% python3 -q
>>> import numpy as np
>>> from numpy import linalg as LA
>>> np.set_printoptions(precision=3, suppress=True, linewidth=120, sign=" ")
>>> E = np.array([[-2.0, 1.0, 0.0, 0.0, 0.0],
...     [0.0, -2.0, 1.0, 0.0, 0.0],
...     [0.0, 0.0, -2.0, 1.0, 0.0],
...     [0.0, 0.0, 0.0, -2.0, 1.0],
...     [0.0, 0.0, 0.0, 0.0, -2.0]])
>>> print(E)
[[-2.  1.  0.  0.  0.]
 [ 0. -2.  1.  0.  0.]
 [ 0.  0. -2.  1.  0.]
 [ 0.  0.  0. -2.  1.]
 [ 0.  0.  0.  0. -2.]]
>>> rng = np.random.default_rng(1581)
>>> z = rng.permutation(5)
>>> print(z)
[ 1  0  2  4  3]
>>> other = E[z][:, z]
>>> print(round(LA.det(other), 3), round(float(LA.det(E[z])), 3))
-32.0 -32.0
>>> print(np.sort(np.abs(LA.eigvals(other))))
[ 2.  2.  2.  2.  2.]
>>> print(np.allclose(other, E))
False
>>> arr = np.load("block4.npy")
>>> print(arr)
[[  5.569  -7.745   0.002]
 [  4.357  -6.101  -0.031]
 [  1.564  -2.136  -0.015]
 [ -2.878   3.984   0.022]
 [ -1.198   1.741  -0.027]
 [ -1.441   1.957   0.001]
 [ -4.048   5.656   0.041]
 [  5.576  -7.81   -0.022]
 [  3.681  -5.129   0.022]
 [ -2.861   3.984   0.018]
 [ -6.804   9.53   -0.001]
 [ -0.523   0.703  -0.009]
 [ -1.18    1.66    0.002]
 [  1.081  -1.517   0.021]
 [  3.925  -5.493   0.006]
 [ -8.349  11.671   0.044]
 [ -3.588   4.948  -0.006]
 [  1.185  -1.666  -0.002]
 [  6.133  -8.522  -0.014]
 [  6.989  -9.843   0.027]
 [ 10.34  -14.484  -0.023]
 [ -6.043   8.447   0.007]
 [  4.42   -6.153  -0.003]
 [  7.217 -10.127   0.034]
 [  2.361  -3.262  -0.016]]
>>> f = np.array([2, 6])
>>> print(np.cross(arr[13, :3], arr[20, :3]))
[ 0.339  0.242  0.029]
>>> J = rng.normal(size=(16, 5))
>>> J = 10 * J / LA.norm(J, axis=1, keepdims=True)
>>> print(J)
[[ 2.86  -2.353  6.864 -1.528  6.069]
 [ 3.927 -7.083  2.719 -4.301 -2.92 ]
 [-2.415  7.583  3.595  1.771  4.54 ]
 [-3.621  4.11   7.691 -3.279  0.29 ]
 [-5.057  4.936 -4.896  4.848 -1.609]
 [-8.724 -0.388  3.513  2.444 -2.328]
 [-4.228  4.181  4.511  3.407 -5.717]
 [-0.317 -7.744  1.894 -0.801  5.976]
 [ 0.527 -7.417  3.216  5.433  2.202]
 [ 0.668  3.884 -8.655  0.559  3.042]
 [-0.687 -1.763 -7.267  1.88   6.33 ]
 [-1.169  1.975 -9.076 -0.81   3.421]
 [ 5.304  2.957  1.129  7.577 -2.107]
 [-3.333  5.899 -4.586  2.03   5.38 ]
 [ 6.436 -3.585  4.282 -4.82   2.04 ]
 [ 8.589  1.455  2.167 -4.3    0.965]]
>>> z = J[:, 1] > np.median(J[:, 1])
>>> f = J[z].mean(axis=0) - J[~z].mean(axis=0)
>>> print(((J - J.mean(axis=0)) @ f > 0).astype(int))
[ 0  0  1  1  1  1  1  0  0  1  1  1  1  1  0  0]
>>> print(f)
[-3.308  8.05  -3.459  2.762 -1.387]
>>> print(z.astype(int))
[ 0  0  1  1  1  0  1  0  0  1  0  1  1  1  0  0]
>>> W = np.array([[4, -2, 2, -3, 1],
...     [5, -1, -5, -5, -5],
...     [5, -4, 0, -5, -5],
...     [-3, 3, 1, -3, -2],
...     [-1, 3, 1, -1, -3]])
>>> coef = np.array([1, 2, 2, -1, 1])
>>> hid = np.maximum(J @ W + coef, 0)
>>> print((hid > 0).astype(int))
[[ 1  0  1  0  0]
 [ 1  0  1  1  1]
 [ 1  1  0  0  0]
 [ 1  0  0  0  0]
 [ 0  1  0  1  0]
 [ 0  1  0  1  0]
 [ 1  0  0  0  0]
 [ 0  1  1  1  1]
 [ 0  1  1  0  1]
 [ 0  1  0  1  1]
 [ 0  1  1  1  1]
 [ 0  1  0  1  1]
 [ 1  1  1  0  0]
 [ 0  1  0  0  0]
 [ 1  0  1  0  1]
 [ 1  0  1  0  0]]
>>> print(LA.matrix_rank(hid))
5
>>> W2 = np.array([[-1, 1], [-1, -2], [0, 2], [2, 1], [-1, -2]])
>>> print((hid @ W2).round(6).argmax(axis=1))
[ 1  1  1  1  0  0  1  1  1  0  0  0  1  0  1  1]
>>> Uu, s, VT = LA.svd(J, full_matrices=False)
>>> print(np.allclose(Uu * s @ VT, J))
True
>>> print(np.sqrt((s ** 2).sum()), round(float(LA.norm(J)), 3))
40.0 40.0
>>> print(np.round(Uu.T @ Uu, 3) + 0)
[[ 1.  0.  0.  0.  0.]
 [ 0.  1.  0.  0.  0.]
 [ 0.  0.  1.  0.  0.]
 [ 0.  0.  0.  1.  0.]
 [ 0.  0.  0.  0.  1.]]
>>> print(Uu.shape, s.shape, VT.shape)
(16, 5) (5,) (5, 5)
>>> print(np.round(VT @ VT.T, 3) + 0)
[[ 1.  0.  0.  0.  0.]
 [ 0.  1.  0.  0.  0.]
 [ 0.  0.  1.  0.  0.]
 [ 0.  0.  0.  1.  0.]
 [ 0.  0.  0.  0.  1.]]
>>> print(np.cumsum(s ** 2) / np.sum(s ** 2))
[ 0.384  0.641  0.784  0.911  1.   ]
>>> M = np.loadtxt("dump.csv", delimiter=",")
>>> print(M)
[[-1.031 -4.862  0.548]
 [ 1.547  0.207  4.75 ]
 [-4.641  1.149  1.462]]
>>> other = np.array([[-1, 1], [-1, -1], [1, -2]])
>>> print(LA.matrix_rank(np.vstack([M, other.T])))
3
>>> print(np.einsum("ik,kj->ji", M, other))
[[ 6.441  2.996  4.954]
 [ 2.734 -8.16  -8.714]]
>>> f = np.array([1, 3, 3, 2])
>>> X = -2 * np.eye(4) + np.outer(f, f)
>>> print(X)
[[-1.  3.  3.  2.]
 [ 3.  7.  9.  6.]
 [ 3.  9.  7.  6.]
 [ 2.  6.  6.  2.]]
>>> other = np.array([[5, 5, 3], [0, 2, 2], [3, 1, 0], [4, 2, 0], [4, 4, 5]])
>>> print(np.einsum("ij->j", E))
[-2. -1. -1. -1. -1.]
>>> print(E @ other)
[[-10.  -8.  -4.]
 [  3.  -3.  -4.]
 [ -2.   0.   0.]
 [ -4.   0.   5.]
 [ -8.  -8. -10.]]
>>> other @ E
Traceback (most recent call last):
  File "<python-input-49>", line 1, in <module>
    other @ E
    ~~~~~~^~~
ValueError: matmul: Input operand 1 has a mismatch in its core dimension 0, with gufunc signature (n?,k),(k,m?)->(n?,m?) (size 5 is different from 3)
>>> print(other.T @ E.T)
[[-10.   3.  -2.  -4.  -8.]
 [ -8.  -3.   0.   0.  -8.]
 [ -4.  -4.   0.   5. -10.]]
>>> print(LA.matrix_rank(np.vstack([E, other.T])))
5
>>> print(np.einsum("ik,kj->ij", E, other))
[[-10.  -8.  -4.]
 [  3.  -3.  -4.]
 [ -2.   0.   0.]
 [ -4.   0.   5.]
 [ -8.  -8. -10.]]
>>> print(round(float(LA.det(2 * X)), 3), round(float(LA.det(X)), 3))
-2688.0 -168.0
>>> print(np.einsum("ii->", X))
15.0
>>> print(np.poly(X))
[   1.  -15. -114. -244. -168.]
>>> t3 = np.stack([X, 3 * X, X[::-1]])
>>> print(np.einsum("bij,cij->bc", t3, t3))
[[  453.  1359.   418.]
 [ 1359.  4077.  1254.]
 [  418.  1254.   453.]]
>>> print(t3.shape)
(3, 4, 4)
>>> print((t3 @ X.T).shape)
(3, 4, 4)
>>> z = rng.permutation(4)
>>> other = X[:, z] * rng.choice([-1, 1], 4)
>>> print(other)
[[ 3.  3. -1. -2.]
 [ 7.  9.  3. -6.]
 [ 9.  7.  3. -6.]
 [ 6.  6.  2. -2.]]
>>> Uu, _, VT = LA.svd(X.T @ other)
>>> print(np.round(LA.lstsq(X, other)[0], 3) + 0)
[[ 0.  0.  1.  0.]
 [ 1.  0.  0.  0.]
 [ 0.  1.  0.  0.]
 [ 0.  0.  0. -1.]]
>>> mat = np.loadtxt("m.csv", delimiter=",")
>>> print(mat)
[[  9.   8.   1.]
 [  8.   7.   7.]
 [  6.   0.   4.]
 [ 25.  22.  15.]]
>>> q, R = LA.qr(mat)
>>> print(q)
[[-0.317 -0.083  0.852]
 [-0.282 -0.052 -0.501]
 [-0.211  0.977  0.017]
 [-0.881 -0.188 -0.15 ]]
>>> print(np.allclose(R.T @ R, mat.T @ mat))
True
